$ ipython --no-banner

In [1]: import numpy as np

In [2]: import numpy.linalg as la

In [3]: np.set_printoptions(suppress=True, linewidth=140)

In [4]: rd = lambda a: np.round(a, 2) + 0

In [5]: W0 = np.loadtxt("mat.csv", delimiter=",")

In [6]: W0
Out[6]: 
array([[ -5.,  -1.,   1.,   3.],
       [  0.,  -6.,  -4.,  11.],
       [ -9.,   2.,  -5.,  12.],
       [-11.,   8.,  -5.,   4.],
       [-16.,   1.,  -2.,  -3.],
       [-20.,   7., -11., -10.],
       [-21.,   5., -10.,  -1.],
       [-16.,  -4., -14.,   5.],
       [-23.,   5., -11.,   8.],
       [-19.,   6.,  -7.,   5.],
       [-18.,   5.,  -8.,   6.],
       [-17.,   7., -14.,   2.],
       [-25.,  -2., -21.,  11.],
       [-25.,   2., -26.,   5.],
       [-29.,  10., -26.,  -4.],
       [-20.,  14., -25.,   2.],
       [-12.,  14., -27.,  -4.],
       [-20.,  23., -29.,   5.],
       [-26.,  23., -35.,  -3.],
       [-17.,  30., -32., -12.],
       [-26.,  35., -28., -15.],
       [-24.,  42., -30., -17.],
       [-20.,  38., -24., -18.],
       [-24.,  32., -30., -19.],
       [-20.,  38., -22., -16.],
       [-23.,  42., -27., -23.],
       [-16.,  44., -24., -31.],
       [-16.,  51., -31., -36.]])

In [7]: Y = W0[0, 0] * W0[1:] - np.outer(W0[1:, 0], W0[0])

In [8]: Y
Out[8]: 
array([[   0.,   30.,   20.,  -55.],
       [   0.,  -19.,   34.,  -33.],
       [   0.,  -51.,   36.,   13.],
       [   0.,  -21.,   26.,   63.],
       [   0.,  -55.,   75.,  110.],
       [   0.,  -46.,   71.,   68.],
       [   0.,    4.,   86.,   23.],
       [   0.,  -48.,   78.,   29.],
       [   0.,  -49.,   54.,   32.],
       [   0.,  -43.,   58.,   24.],
       [   0.,  -52.,   87.,   41.],
       [   0.,  -15.,  130.,   20.],
       [   0.,  -35.,  155.,   50.],
       [   0.,  -79.,  159.,  107.],
       [   0.,  -90.,  145.,   50.],
       [   0.,  -82.,  147.,   56.],
       [   0., -135.,  165.,   35.],
       [   0., -141.,  201.,   93.],
       [   0., -167.,  177.,  111.],
       [   0., -201.,  166.,  153.],
       [   0., -234.,  174.,  157.],
       [   0., -210.,  140.,  150.],
       [   0., -184.,  174.,  167.],
       [   0., -210.,  130.,  140.],
       [   0., -233.,  158.,  184.],
       [   0., -236.,  136.,  203.],
       [   0., -271.,  171.,  228.]])

In [9]: np.flatnonzero(~Y.round(6).any(axis=1))
Out[9]: array([], dtype=int64)

In [10]: W0[:, 0] / W0[0, 0]
Out[10]: 
array([ 1. , -0. ,  1.8,  2.2,  3.2,  4. ,  4.2,  3.2,  4.6,  3.8,  3.6,  3.4,  5. ,  5. ,  5.8,  4. ,  2.4,  4. ,  5.2,  3.4,  5.2,  4.8,
        4. ,  4.8,  4. ,  4.6,  3.2,  3.2])

In [11]: arr = np.load("arr.npy")

In [12]: arr
Out[12]: 
array([[-0.98,  1.91,  2.84, -0.08],
       [-0.97,  1.96,  2.99,  0.05],
       [-1.01,  2.11,  3.09, -0.05],
       [-1.01,  2.07,  3.05, -0.17],
       [-0.95,  1.94,  2.95,  0.16],
       [-0.94,  1.95,  2.9 , -0.04],
       [-1.03,  2.06,  2.89, -0.05],
       [-0.95,  2.15,  2.9 ,  0.1 ],
       [-0.99,  1.88,  2.96,  0.09],
       [-0.89,  1.91,  2.93,  0.13],
       [-1.03,  2.09,  3.01, -0.07],
       [-1.03,  2.08,  3.03,  0.06],
       [-0.93,  1.83,  2.93, -0.08],
       [-1.06,  1.94,  2.91, -0.04],
       [-1.16,  2.07,  3.1 , -0.05],
       [-3.12, -0.87,  3.18,  2.1 ],
       [-3.06, -1.04,  3.03,  1.96],
       [-2.92, -1.07,  3.01,  2.19],
       [-3.11, -1.08,  3.17,  1.9 ],
       [-3.05, -0.96,  3.03,  1.97],
       [-3.05, -1.08,  2.88,  2.12],
       [-2.96, -1.01,  2.81,  1.96],
       [-2.93, -0.96,  2.95,  2.19],
       [-2.96, -0.92,  2.88,  2.14],
       [-3.02, -0.83,  3.06,  2.17],
       [-3.01, -1.01,  2.93,  2.05],
       [-2.72, -0.91,  2.95,  2.06],
       [-3.07, -0.94,  2.94,  2.02],
       [-2.94, -0.88,  3.07,  1.93],
       [-3.12, -1.07,  2.87,  2.12]])

In [13]: Y = np.c_[arr[:, :2] @ np.array([[2, 1], [0, -2]]), np.array([0, 2, 0, 1, 2, 2, 2, 0, 2, 2, 0, 1, 2, 1, 2, 1, 1, 1, 1, 1, 1, 1, 1, 2, 0, 2, 0, 2, 1, 2])]

In [14]: rd(Y)
Out[14]: 
array([[-1.96, -4.8 ,  0.  ],
       [-1.94, -4.89,  2.  ],
       [-2.02, -5.23,  0.  ],
       [-2.02, -5.15,  1.  ],
       [-1.9 , -4.83,  2.  ],
       [-1.88, -4.84,  2.  ],
       [-2.06, -5.15,  2.  ],
       [-1.9 , -5.25,  0.  ],
       [-1.98, -4.75,  2.  ],
       [-1.78, -4.71,  2.  ],
       [-2.06, -5.21,  0.  ],
       [-2.06, -5.19,  1.  ],
       [-1.86, -4.59,  2.  ],
       [-2.12, -4.94,  1.  ],
       [-2.32, -5.3 ,  2.  ],
       [-6.24, -1.38,  1.  ],
       [-6.12, -0.98,  1.  ],
       [-5.84, -0.78,  1.  ],
       [-6.22, -0.95,  1.  ],
       [-6.1 , -1.13,  1.  ],
       [-6.1 , -0.89,  1.  ],
       [-5.92, -0.94,  1.  ],
       [-5.86, -1.01,  1.  ],
       [-5.92, -1.12,  2.  ],
       [-6.04, -1.36,  0.  ],
       [-6.02, -0.99,  2.  ],
       [-5.44, -0.9 ,  0.  ],
       [-6.14, -1.19,  2.  ],
       [-5.88, -1.18,  1.  ],
       [-6.24, -0.98,  2.  ]])

In [15]: la.matrix_rank(Y)
Out[15]: np.int64(3)
